% python3 -q
>>> import numpy as np
>>> np.set_printoptions(precision=2, suppress=True, linewidth=100)
>>> F = np.array([[4, 3, 2], [2, 4, 3], [3, 2, 4]])
>>> vec = np.array([1, -1, -1])
>>> h = np.maximum(F @ vec, 0)
>>> np.maximum(F @ (3 * vec), 0)
array([0, 0, 0])
>>> np.flatnonzero(h > 1e-9)
array([], dtype=int64)
>>> F * (h > 1e-9)[:, None]
array([[0, 0, 0],
       [0, 0, 0],
       [0, 0, 0]])
>>> np.maximum(F @ vec, 0) - np.maximum(-F @ vec, 0)
array([-1, -5, -3])
>>> F.T @ h
array([0, 0, 0])
>>> F @ np.ones(3)
array([9., 9., 9.])
>>> (F @ F)[0]
array([28, 28, 25])
>>> np.fft.fft(F[0])
array([9. +0.j  , 1.5-0.87j, 1.5+0.87j])
>>> u = np.array([0, -1, -5])
>>> Y = F + np.outer(u, np.eye(3)[2])
>>> np.linalg.matrix_rank(np.linalg.inv(Y) - np.linalg.inv(F), tol=1e-8)
np.int64(1)
>>> Y
array([[ 4.,  3.,  2.],
       [ 2.,  4.,  2.],
       [ 3.,  2., -1.]])
>>> A = np.array([[3, 1, 0, 2, 0, 0, 2],
...     [1, 2, 3, 0, 0, 2, 2],
...     [3, 2, 0, 2, 3, 2, 3],
...     [0, 1, 1, 0, 1, 0, 2],
...     [2, 3, 1, 1, 3, 3, 2],
...     [2, 3, 1, 0, 3, 0, 0],
...     [1, 1, 1, 2, 2, 2, 3]])
>>> assert A == A.T
Traceback (most recent call last):
  File "<python-input-18>", line 1, in <module>
    assert A == A.T
           ^^^^^^^^
ValueError: The truth value of an array with more than one element is ambiguous. Use a.any() or a.all()
>>> np.sort(np.abs(np.linalg.eigvals(A)))
array([ 0.84,  1.17,  1.17,  2.  ,  2.68,  2.68, 10.71])
>>> np.round(np.linalg.det(A), 2)
np.float64(176.0)
>>> (A + A.T) / 2
array([[3. , 1. , 1.5, 1. , 1. , 1. , 1.5],
       [1. , 2. , 2.5, 0.5, 1.5, 2.5, 1.5],
       [1.5, 2.5, 0. , 1.5, 2. , 1.5, 2. ],
       [1. , 0.5, 1.5, 0. , 1. , 0. , 2. ],
       [1. , 1.5, 2. , 1. , 3. , 3. , 2. ],
       [1. , 2.5, 1.5, 0. , 3. , 0. , 1. ],
       [1.5, 1.5, 2. , 2. , 2. , 1. , 3. ]])
>>> A.inv()
Traceback (most recent call last):
  File "<python-input-22>", line 1, in <module>
    A.inv()
    ^^^^^
AttributeError: 'numpy.ndarray' object has no attribute 'inv'
>>> Y = A[0, 0] * A[1:] - np.outer(A[1:, 0], A[0])
>>> Y
array([[ 0,  5,  9, -2,  0,  6,  4],
       [ 0,  3,  0,  0,  9,  6,  3],
       [ 0,  3,  3,  0,  3,  0,  6],
       [ 0,  7,  3, -1,  9,  9,  2],
       [ 0,  7,  3, -4,  9,  0, -4],
       [ 0,  2,  3,  4,  6,  6,  7]])
>>> A[:, 0] / A[0, 0]
array([1.  , 0.33, 1.  , 0.  , 0.67, 0.67, 0.33])
>>> data = np.array([[4.0, 1.0, 0.0, 0.0],
...     [0.0, 4.0, 1.0, 0.0],
...     [0.0, 0.0, 4.0, 1.0],
...     [0.0, 0.0, 0.0, 4.0]])
>>> data
array([[4., 1., 0., 0.],
       [0., 4., 1., 0.],
       [0., 0., 4., 1.],
       [0., 0., 0., 4.]])
>>> P = np.triu(np.array([[8, 3, 9, -2], [9, -1, 1, -5], [6, 7, -1, 5], [6, 8, -9, -6]]), 1) + np.eye(4)
>>> Y = P @ data @ np.linalg.inv(P)
>>> np.linalg.matrix_rank(Y)
np.int64(4)
>>> round(float(np.linalg.det(Y)), 2)
256.0
>>> rng = np.random.default_rng(2928)
>>> lab = rng.permutation(4)
>>> lab
array([0, 3, 2, 1])
>>> Y = data[lab][:, lab]
>>> np.trace(Y)
np.float64(16.0)
>>> np.round(np.linalg.det(Y), 2), np.round(np.linalg.det(data[lab]), 2)
(np.float64(256.0), np.float64(-256.0))
>>> np.diag(Y)
array([4., 4., 4., 4.])
>>> vec = np.array([3, 3, 2, 3])
>>> target = data @ vec
>>> b, lr = np.zeros(4), 1 / np.linalg.norm(data, 2) ** 2
>>> for i in range(25):
...     b -= lr * data.T @ (data @ b - target)
...     if i % 5 == 0: print(i, round(np.linalg.norm(data @ b - target), 2))
... 
0 2.99
5 0.05
10 0.0
15 0.0
20 0.0
>>> b
array([3., 3., 2., 3.])
>>> round(np.linalg.cond(data), 2)
np.float64(1.5)
>>> vals, V = np.linalg.eig(data)
>>> np.sort(np.linalg.eigvals(np.linalg.inv(data)))
array([0.25, 0.25, 0.25, 0.25])
>>> vals
array([4., 4., 4., 4.])
>>> data @ V[:, 0] - vals[0] * V[:, 0]
array([0., 0., 0., 0.])
>>> np.sort(np.linalg.eigvals(data.T))
array([4., 4., 4., 4.])
>>> u = np.array([1, -2, -2, 1])
>>> Y = data + np.outer(u, np.eye(4)[0])
>>> np.linalg.matrix_rank(np.linalg.inv(Y) - np.linalg.inv(data), tol=1e-8)
np.int64(1)
>>> np.linalg.matrix_rank(Y - data)
np.int64(1)
>>> Y
array([[ 5.,  1.,  0.,  0.],
       [-2.,  4.,  1.,  0.],
       [-2.,  0.,  4.,  1.],
       [ 1.,  0.,  0.,  4.]])
>>> round(float(np.linalg.det(Y) / np.linalg.det(data)), 2), round(1 + np.linalg.solve(data, u)[0], 2)
(1.34, np.float64(1.34))
>>> u = np.array([-1, -1, 0, -2, 1, 0, -1])
>>> J = u[np.abs(np.subtract.outer(np.arange(7), np.arange(7)))]
>>> J
array([[-1, -1,  0, -2,  1,  0, -1],
       [-1, -1, -1,  0, -2,  1,  0],
       [ 0, -1, -1, -1,  0, -2,  1],
       [-2,  0, -1, -1, -1,  0, -2],
       [ 1, -2,  0, -1, -1, -1,  0],
       [ 0,  1, -2,  0, -1, -1, -1],
       [-1,  0,  1, -2,  0, -1, -1]])
>>> lab = rng.permutation(7)
>>> lab
array([5, 0, 3, 1, 6, 2, 4])
>>> Y = J[lab][:, lab]
>>> round(float(np.linalg.det(Y)), 2), round(np.linalg.det(J[lab]), 2)
(125.0, np.float64(-125.0))
>>> Y
array([[-1,  0,  0,  1, -1, -2, -1],
       [ 0, -1, -2, -1, -1,  0,  1],
       [ 0, -2, -1,  0, -2, -1, -1],
       [ 1, -1,  0, -1,  0, -1, -2],
       [-1, -1, -2,  0, -1,  1,  0],
       [-2,  0, -1, -1,  1, -1,  0],
       [-1,  1, -1, -2,  0,  0, -1]])
>>> Q, r_ = np.linalg.qr(Y)
>>> round(float(abs(r_[0, 0])), 2), np.round(np.linalg.norm(Y[:, 0]), 2)
(2.83, np.float64(2.83))
>>> np.trace(Q @ Q.T)
np.float64(7.0)
>>> np.abs(np.diag(r_))
array([2.83, 2.81, 1.96, 2.05, 1.57, 1.58, 1.57])
>>> Y = J / np.sqrt((J ** 2).mean(axis=1, keepdims=True))
>>> np.linalg.matrix_rank(J - J.mean(axis=1, keepdims=True))
np.int64(6)
>>> np.linalg.matrix_rank(Y) == np.linalg.matrix_rank(J)
np.True_
>>> Y[5]
array([ 0.  ,  0.94, -1.87,  0.  , -0.94, -0.94, -0.94])
>>> M = np.loadtxt("out0.csv", delimiter=",")
>>> M
array([[ -1.36,   0.71,   3.43,  -3.82,   5.69,   6.22],
       [ -1.41,  -6.6 , -13.15,  -9.92,   4.68,  -8.49],
       [ 21.06,   2.62, -15.75,   8.32,   9.83,  -4.54],
       [ 11.06,   5.55,   1.8 ,  10.23,  12.16, -11.56],
       [ -3.66,   4.64,  10.88,  -0.77,   6.61, -20.27],
       [-21.09,  -6.32,   6.12,   4.52,  -7.58,  -9.64],
       [-14.05,   1.05, -13.26,   3.22,   9.67,  -5.23],
       [  3.8 ,  -2.56,  -8.68,   5.37,  -6.55,  -4.38],
       [ -1.69,  -3.86,   4.22,  13.67,   8.22,   0.24],
       [ -1.17,  -5.37,   1.22,  -3.8 ,   2.86,  -8.68],
       [ 31.12,   6.48,   9.5 ,  -0.72,   2.83,  -4.56],
       [ -3.77,  -8.85,   7.91,  -7.14,   6.37,   2.23],
       [  2.56,  -7.38,   3.63,   3.74,   3.83,  -1.58],
       [-19.84,  -2.88,  15.38,  11.13,  -0.8 ,  -6.87],
       [  6.69,  14.72, -11.03,   5.11,  -1.5 ,   5.99],
       [ -3.32,  -4.  ,   8.48,   5.63,  -7.68,  -3.03],
       [ 13.8 ,  -1.71,   6.1 ,  -3.19,  -2.59, -21.05],
       [ -7.11,  -4.35,  -8.69,   1.97,  -3.38,   9.07],
       [-10.29,  -7.21,  -9.54,  -1.91,  -7.13,   6.34],
       [ -3.97,   9.5 ,   8.73,  -2.83,  -8.86,  -3.88],
       [ 15.39,  -4.05,   3.28,   2.68,   0.34,   0.22],
       [  7.72,  -7.55,  -3.14,   0.28,   1.91, -13.31],
       [  3.88,  -4.56,  -1.58,   3.93,   0.1 ,   0.49],
       [  4.75,   6.28,  19.89,  -7.67, -10.97,   3.55],
       [ -0.09,  -5.41, -11.69,  -1.49,   0.85,  -7.23],
       [ -2.76,   5.99, -16.96,  -5.93,  -2.1 , -11.11],
       [ -2.16,  -3.11, -11.09,  -0.53,  -1.16,  -7.61],
       [-10.7 ,   1.56,   3.45,  -8.86,   0.48,   2.11]])
>>> Y = M / np.sqrt((M ** 2).mean(axis=1, keepdims=True))
>>> np.linalg.matrix_rank(Y) == np.linalg.matrix_rank(M)
np.True_
>>> np.linalg.matrix_rank(M - M.mean(axis=1, keepdims=True))
np.int64(5)
>>> vec = np.array([2, 1, 2, 1, 1, 3])
>>> h = np.maximum(M @ vec, 0)
>>> np.flatnonzero(h > 1e-9)
array([ 0,  2,  3,  8, 10, 11, 12, 14, 20, 22, 23])
>>> np.tanh(M @ vec)
array([ 1., -1.,  1.,  1., -1., -1., -1., -1.,  1., -1.,  1.,  1.,  1., -1.,  1., -1., -1., -1.,
       -1., -1.,  1., -1.,  1.,  1., -1., -1., -1., -1.])
>>> h
array([25.38,  0.  , 17.77, 18.98,  0.  ,  0.  ,  0.  ,  0.  , 23.81,  0.  , 76.15,  5.35,  7.83,
        0.  , 27.62,  0.  ,  0.  ,  0.  ,  0.  ,  0.  , 36.97,  0.  ,  5.54, 47.57,  0.  ,  0.  ,
        0.  ,  0.  ])
>>> np.maximum(M @ (3 * vec), 0)
array([ 76.14,   0.  ,  53.31,  56.94,   0.  ,   0.  ,   0.  ,   0.  ,  71.43,   0.  , 228.45,
        16.05,  23.49,   0.  ,  82.86,   0.  ,   0.  ,   0.  ,   0.  ,   0.  , 110.91,   0.  ,
        16.62, 142.71,   0.  ,   0.  ,   0.  ,   0.  ])
